$ python -q
>>> import numpy as np
>>> from numpy import linalg as LA
>>> np.set_printoptions(precision=2, suppress=True, linewidth=200)
>>> tidy = lambda a: np.round(a, 2) + 0
>>> A = np.loadtxt("arr.csv", delimiter=",")
>>> A
array([[ 0., -2.,  4.,  5., -2.,  4.,  4., -1.],
       [-2.,  0.,  0.,  0.,  0.,  0.,  0.,  0.],
       [ 4.,  0.,  0.,  0.,  0.,  0.,  0.,  0.],
       [ 5.,  0.,  0.,  0.,  0.,  0.,  0.,  0.],
       [-2.,  0.,  0.,  0.,  0.,  0.,  0.,  0.],
       [ 4.,  0.,  0.,  0.,  0.,  0.,  0.,  0.],
       [ 4.,  0.,  0.,  0.,  0.,  0.,  0.,  0.],
       [-1.,  0.,  0.,  0.,  0.,  0.,  0.,  0.]])
>>> # equal to its transpose
>>> tidy(LA.det(A))
np.float64(0.0)
>>> tidy(np.abs(LA.eigvals(A)).max())
np.float64(9.06)
>>> tidy(np.sort(np.abs(LA.eigvals(A))))
array([0.  , 0.  , 0.  , 0.  , 0.  , 0.  , 9.06, 9.06])
>>> np.trace(A)
np.float64(0.0)
>>> A @ A
array([[ 82.,   0.,   0.,   0.,   0.,   0.,   0.,   0.],
       [  0.,   4.,  -8., -10.,   4.,  -8.,  -8.,   2.],
       [  0.,  -8.,  16.,  20.,  -8.,  16.,  16.,  -4.],
       [  0., -10.,  20.,  25., -10.,  20.,  20.,  -5.],
       [  0.,   4.,  -8., -10.,   4.,  -8.,  -8.,   2.],
       [  0.,  -8.,  16.,  20.,  -8.,  16.,  16.,  -4.],
       [  0.,  -8.,  16.,  20.,  -8.,  16.,  16.,  -4.],
       [  0.,   2.,  -4.,  -5.,   2.,  -4.,  -4.,   1.]])
>>> W0 = np.load("layer1.npy")
>>> W0
array([[0, 0, 0, 1, 0, 0, 0, 1],
       [0, 0, 0, 0, 1, 0, 0, 0],
       [0, 0, 0, 0, 1, 1, 1, 1],
       [1, 0, 0, 0, 1, 0, 1, 1],
       [0, 1, 1, 1, 0, 0, 0, 0],
       [0, 0, 1, 0, 0, 0, 0, 1],
       [0, 0, 1, 1, 0, 0, 0, 0],
       [1, 0, 1, 1, 0, 1, 0, 0]])
>>> # symmetric, so the eigenvalues are real
>>> W0.sum(axis=0)
array([2, 1, 4, 4, 3, 2, 2, 4])
>>> Lm = np.diag(W0.sum(axis=1)) - W0
>>> Lm @ np.ones(8)
array([0., 0., 0., 0., 0., 0., 0., 0.])
>>> tidy(LA.eigvalsh(W0).min())
np.float64(-2.54)
>>> print([round(float(LA.det(W0[:i, :i])), 2) + 0 for i in range(1, 9)])
[0.0, 0.0, 0.0, 0.0, 0.0, -1.0, 0.0, 4.0]
>>> M2 = W0 / np.sqrt((W0 ** 2).mean(axis=1, keepdims=True))
>>> LA.matrix_rank(M2) == LA.matrix_rank(W0)
np.True_
>>> tidy(LA.norm(M2, axis=1))
array([2.83, 2.83, 2.83, 2.83, 2.83, 2.83, 2.83, 2.83])
>>> tidy(W0 - W0.mean(axis=1, keepdims=True))
array([[-0.25, -0.25, -0.25,  0.75, -0.25, -0.25, -0.25,  0.75],
       [-0.12, -0.12, -0.12, -0.12,  0.88, -0.12, -0.12, -0.12],
       [-0.5 , -0.5 , -0.5 , -0.5 ,  0.5 ,  0.5 ,  0.5 ,  0.5 ],
       [ 0.5 , -0.5 , -0.5 , -0.5 ,  0.5 , -0.5 ,  0.5 ,  0.5 ],
       [-0.38,  0.62,  0.62,  0.62, -0.38, -0.38, -0.38, -0.38],
       [-0.25, -0.25,  0.75, -0.25, -0.25, -0.25, -0.25,  0.75],
       [-0.25, -0.25,  0.75,  0.75, -0.25, -0.25, -0.25, -0.25],
       [ 0.5 , -0.5 ,  0.5 ,  0.5 , -0.5 ,  0.5 , -0.5 , -0.5 ]])
>>> print(LA.matrix_rank(W0 - W0.mean(axis=1, keepdims=True)))
7
>>> tidy(M2[3])
array([1.41, 0.  , 0.  , 0.  , 1.41, 0.  , 1.41, 1.41])
>>> F = np.load("case10.npy")
>>> F
array([[  5.85,   0.03,   4.63,   4.85,  -1.37,   2.03,   2.66,  -1.37,  -0.15],
       [  3.38,  -1.73,   3.22,   2.38,  -2.78,   0.27,  -0.51,  -2.78,  -2.62],
       [ 10.5 ,   3.36,   7.29,   9.5 ,   1.29,   5.36,   8.65,   1.29,   4.5 ],
       [ 13.46,   5.47,   8.98,  12.46,   2.98,   7.47,  12.45,   2.98,   7.46],
       [ -4.79,  -7.56,  -1.45,  -5.79,  -7.45,  -5.56, -11.02,  -7.45, -10.79],
       [ -4.41,  -7.29,  -1.23,  -5.41,  -7.23,  -5.29, -10.52,  -7.23, -10.41],
       [  6.92,   0.8 ,   5.24,   5.92,  -0.76,   2.8 ,   4.05,  -0.76,   0.92],
       [ 13.43,   5.45,   8.96,  12.43,   2.96,   7.45,  12.41,   2.96,   7.43],
       [  5.88,   0.06,   4.65,   4.88,  -1.35,   2.06,   2.71,  -1.35,  -0.12],
       [ 15.42,   6.87,  10.09,  14.42,   4.09,   8.87,  14.96,   4.09,   9.42],
       [ -0.94,  -4.82,   0.75,  -1.94,  -5.25,  -2.82,  -6.07,  -5.25,  -6.94],
       [ 16.53,   7.66,  10.73,  15.53,   4.73,   9.66,  16.39,   4.73,  10.53],
       [ 16.41,   7.58,  10.66,  15.41,   4.66,   9.58,  16.24,   4.66,  10.41],
       [  5.25,  -0.4 ,   4.28,   4.25,  -1.72,   1.6 ,   1.89,  -1.72,  -0.75],
       [ -4.3 ,  -7.22,  -1.17,  -5.3 ,  -7.17,  -5.22, -10.39,  -7.17, -10.3 ],
       [  8.51,   1.94,   6.15,   7.51,   0.15,   3.94,   6.09,   0.15,   2.51],
       [  4.64,  -0.83,   3.94,   3.64,  -2.06,   1.17,   1.11,  -2.06,  -1.36],
       [  7.34,   1.1 ,   5.48,   6.34,  -0.52,   3.1 ,   4.58,  -0.52,   1.34],
       [  8.99,   2.28,   6.42,   7.99,   0.42,   4.28,   6.7 ,   0.42,   2.99],
       [  1.78,  -2.87,   2.3 ,   0.78,  -3.7 ,  -0.87,  -2.57,  -3.7 ,  -4.22],
       [  0.28,  -3.95,   1.44,  -0.72,  -4.56,  -1.95,  -4.5 ,  -4.56,  -5.72],
       [  2.62,  -2.27,   2.78,   1.62,  -3.22,  -0.27,  -1.49,  -3.22,  -3.38],
       [ 10.26,   3.19,   7.15,   9.26,   1.15,   5.19,   8.33,   1.15,   4.26],
       [  1.73,  -2.91,   2.27,   0.73,  -3.73,  -0.91,  -2.63,  -3.73,  -4.27],
       [  8.32,   1.8 ,   6.04,   7.32,   0.04,   3.8 ,   5.85,   0.04,   2.32],
       [ 12.05,   4.47,   8.17,  11.05,   2.17,   6.47,  10.64,   2.17,   6.05]])
>>> x = np.array([-1, -2, -3, 0, -1, -3, 0, -3, -2])
>>> LA.norm(F @ x) <= LA.norm(F, 2) * LA.norm(x) + 1e-9
np.True_
>>> F @ np.eye(9)[0]
array([ 5.85,  3.38, 10.5 , 13.46, -4.79, -4.41,  6.92, 13.43,  5.88, 15.42, -0.94, 16.53, 16.41,  5.25, -4.3 ,  8.51,  4.64,  7.34,  8.99,  1.78,  0.28,  2.62, 10.26,  1.73,  8.32, 12.05])
>>> print([round(float(x), 2) for x in LA.svd(F, compute_uv=False)[:3]])
[91.55, 32.82, 0.02]
>>> LA.cond(F) > 100
np.True_
>>> LA.matrix_rank(F, rtol=0.1)
np.int64(2)
>>> np.argsort(-LA.norm(F, axis=0).round(6), kind="stable")[:3]
array([0, 6, 3])
>>> rng = np.random.default_rng(941)
>>> M2 = F + rng.integers(-2, 3, (26, 5)) @ rng.integers(-2, 3, (5, 9))
>>> tidy(M2)
array([[ 11.85,   6.03,   8.63,  -2.15,   4.63,  -0.97,  -0.34,  -1.37,   3.85],
       [  0.38,  -7.73,   6.22,   7.38,  -7.78,  -1.73,  -3.51,  -2.78,  -4.62],
       [  9.5 ,   1.36,  14.29,  10.5 ,  -1.71,   0.36,   4.65,   1.29,   2.5 ],
       [ 18.46,  -0.53,  11.98,  13.46,  -0.02,   7.47,   9.45,   2.98,   3.46],
       [ -3.79,  -9.56,  -2.45,  -4.79,  -7.45,  -2.56, -10.02,  -7.45,  -9.79],
       [  0.59,  -1.29,  -3.23, -11.41,  -1.23,  -3.29,  -8.52,  -7.23,  -7.41],
       [  4.92,  -1.2 ,   4.24,   7.92,  -4.76,   0.8 ,   4.05,  -0.76,  -5.08],
       [ 15.43,   1.45,   2.96,  14.43,   0.96,  13.45,  16.41,   2.96,   3.43],
       [  2.88,   2.06,   4.65,   4.88,  -2.35,  -0.94,   2.71,  -1.35,  -2.12],
       [ 23.42,   8.87,  15.09,   8.42,   5.09,   1.87,   8.96,   4.09,   4.42],
       [  2.06,  -2.82,   1.75,  -4.94,  -4.25,  -5.82,  -8.07,  -5.25,  -8.94],
       [ 20.53,  15.66,   4.73,   9.53,  14.73,  15.66,  20.39,   4.73,  20.53],
       [  9.41,  15.58,   6.66,  14.41,   9.66,  12.58,  22.24,   4.66,  18.41],
       [  9.25,  -0.4 ,   9.28,   1.25,  -4.72,  -6.4 ,  -3.11,  -1.72,  -9.75],
       [  2.7 , -13.22,   0.83,  -5.3 , -10.17,  -5.22, -13.39,  -7.17, -16.3 ],
       [ 11.51,  -0.06,  15.15,   6.51,  -0.85,  -1.06,   0.09,   0.15,   2.51],
       [ -1.36,  -0.83,  -4.06,   7.64,  -1.06,   9.17,   8.11,  -2.06,   3.64],
       [ 12.34,  -2.9 ,   4.48,   6.34,  -2.52,   5.1 ,   4.58,  -0.52,  -3.66],
       [  4.99,  -5.72,   5.42,  14.99,  -6.58,   5.28,   6.7 ,   0.42,  -2.01],
       [ -7.22,  -2.87,  -1.7 ,   5.78,  -4.7 ,   1.13,   0.43,  -3.7 ,  -0.22],
       [  0.28,  -5.95,  -0.56,   0.28,  -8.56,  -2.95,  -3.5 ,  -4.56, -13.72],
       [  7.62,   7.73,  -1.22,  -6.38,   7.78,   3.73,   1.51,  -3.22,   6.62],
       [ 10.26,   1.19,   0.15,  11.26,   1.15,  10.19,  11.33,   1.15,   4.26],
       [ -5.27,  -0.91,   4.27,   2.73,  -4.73,  -2.91,  -1.63,  -3.73,  -2.27],
       [  8.32,   7.8 ,   7.04,   3.32,   3.04,   0.8 ,   5.85,   0.04,   3.32],
       [ 15.05,   6.47,   4.17,   9.05,   7.17,  10.47,  11.64,   2.17,  12.05]])
>>> LA.matrix_rank(M2 - F, tol=1e-8)
np.int64(5)
>>> print(tidy(LA.svd(M2 - F, compute_uv=False)))
[45.16 35.69 22.05 13.37  4.03  0.    0.    0.    0.  ]
>>> np.abs(np.diag(LA.qr(F)[1])) > 1e-9
array([ True,  True,  True,  True, False, False,  True, False, False])
>>> LA.lstsq(F[:-1].T, F[-1])[2]
np.int32(5)
>>> try:
...     LA.inv(F)
... except LA.LinAlgError as e:
...     print(repr(e))
... 
LinAlgError('Last 2 dimensions of the array must be square')
>>> np.allclose(F[:-1].T @ LA.lstsq(F[:-1].T, F[-1])[0], F[-1])
True
>>> basis = np.array([[1, 0, 0, 0, 0, 0, 1, 2],
...     [3, 2, 3, 3, 0, 0, 3, 1],
...     [2, 1, 0, 0, 2, 1, 1, 0],
...     [3, 1, 1, 3, 1, 3, 3, 0],
...     [3, 1, 1, 0, 3, 1, 2, 2],
...     [1, 2, 0, 0, 3, 1, 1, 3],
...     [1, 3, 0, 2, 3, 3, 0, 0],
...     [1, 0, 0, 0, 3, 1, 1, 1]])
>>> feats = (rng.random((12, 8)) < 0.25) @ basis
>>> feats
array([[1, 0, 0, 0, 3, 1, 1, 1],
       [4, 1, 1, 3, 4, 4, 4, 1],
       [0, 0, 0, 0, 0, 0, 0, 0],
       [7, 6, 4, 5, 6, 4, 5, 3],
       [3, 4, 0, 2, 5, 4, 1, 0],
       [4, 4, 3, 3, 3, 1, 4, 4],
       [6, 2, 1, 3, 6, 5, 5, 1],
       [2, 0, 0, 0, 3, 1, 2, 3],
       [2, 3, 0, 2, 3, 3, 1, 2],
       [3, 1, 0, 0, 5, 2, 2, 1],
       [3, 1, 1, 0, 3, 1, 2, 2],
       [2, 3, 0, 2, 3, 3, 1, 2]])
>>> T = np.stack([feats, -3 * feats, feats[::-1]])
>>> T.shape
(3, 12, 8)
>>> LA.matrix_rank(T.reshape(3, -1))
np.int64(2)
>>> np.einsum("bij,cij->bc", T, T)
array([[  781, -2343,   516],
       [-2343,  7029, -1548],
       [  516, -1548,   781]])
>>> T.sum(axis=0)
array([[  0,   3,   0,   2,  -3,   1,  -1,   0],
       [ -5,  -1,  -1,  -6,  -5,  -7,  -6,   0],
       [  3,   1,   0,   0,   5,   2,   2,   1],
       [-12,  -9,  -8,  -8,  -9,  -5,  -9,  -4],
       [ -4,  -8,   0,  -4,  -7,  -7,   0,   3],
       [ -2,  -6,  -5,  -3,   0,   3,  -3,  -7],
       [ -8,   0,   1,  -3,  -9,  -9,  -6,   2],
       [ -1,   4,   0,   2,  -1,   2,  -3,  -6],
       [  3,   0,   4,   1,   0,  -2,   3,  -1],
       [ -6,  -2,   0,   0, -10,  -4,  -4,  -2],
       [ -2,  -1,  -1,   3,  -2,   2,   0,  -3],
       [ -3,  -6,   0,  -4,  -3,  -5,  -1,  -3]])
>>> M2 = np.array([[1, 2, 3, 3, 1, 3, 1, 2, 2, 2, 0, 1],
...     [2, 0, 1, 2, 0, 1, 3, 1, 0, 3, 0, 2],
...     [3, 2, 3, 0, 1, 1, 2, 2, 1, 2, 1, 2],
...     [3, 0, 0, 3, 3, 1, 0, 3, 1, 2, 0, 0],
...     [1, 2, 1, 3, 0, 3, 2, 2, 1, 1, 0, 2],
...     [3, 2, 3, 2, 1, 1, 2, 1, 1, 1, 2, 2],
...     [3, 1, 1, 1, 3, 0, 0, 3, 0, 3, 2, 3],
...     [3, 0, 0, 2, 1, 1, 2, 1, 2, 0, 1, 0],
...     [0, 3, 0, 0, 3, 1, 0, 2, 3, 1, 0, 3],
...     [3, 1, 2, 2, 2, 2, 1, 0, 3, 0, 1, 1],
...     [2, 3, 0, 1, 0, 3, 3, 3, 2, 0, 1, 2],
...     [1, 2, 2, 1, 1, 0, 3, 1, 3, 2, 0, 3]])
>>> M2[-1] = M2[0]
>>> mat = M2 + 0.02 * np.eye(12)
>>> print(mat)
[[1.02 2.   3.   3.   1.   3.   1.   2.   2.   2.   0.   1.  ]
 [2.   0.02 1.   2.   0.   1.   3.   1.   0.   3.   0.   2.  ]
 [3.   2.   3.02 0.   1.   1.   2.   2.   1.   2.   1.   2.  ]
 [3.   0.   0.   3.02 3.   1.   0.   3.   1.   2.   0.   0.  ]
 [1.   2.   1.   3.   0.02 3.   2.   2.   1.   1.   0.   2.  ]
 [3.   2.   3.   2.   1.   1.02 2.   1.   1.   1.   2.   2.  ]
 [3.   1.   1.   1.   3.   0.   0.02 3.   0.   3.   2.   3.  ]
 [3.   0.   0.   2.   1.   1.   2.   1.02 2.   0.   1.   0.  ]
 [0.   3.   0.   0.   3.   1.   0.   2.   3.02 1.   0.   3.  ]
 [3.   1.   2.   2.   2.   2.   1.   0.   3.   0.02 1.   1.  ]
 [2.   3.   0.   1.   0.   3.   3.   3.   2.   0.   1.02 2.  ]
 [1.   2.   3.   3.   1.   3.   1.   2.   2.   2.   0.   1.02]]
>>> left, sv, Vt = LA.svd(mat)
>>> print(tidy(sv))
[18.87  6.16  5.53  4.97  4.6   4.25  2.42  1.93  0.91  0.75  0.2   0.  ]
>>> M2 = left[:, :11] @ np.diag(sv[:11]) @ Vt[:11]
>>> tidy(np.abs(mat - M2).max())
np.float64(0.0)
>>> tidy(LA.norm(mat - M2, 2)), tidy(sv[11])
(np.float64(0.0), np.float64(0.0))
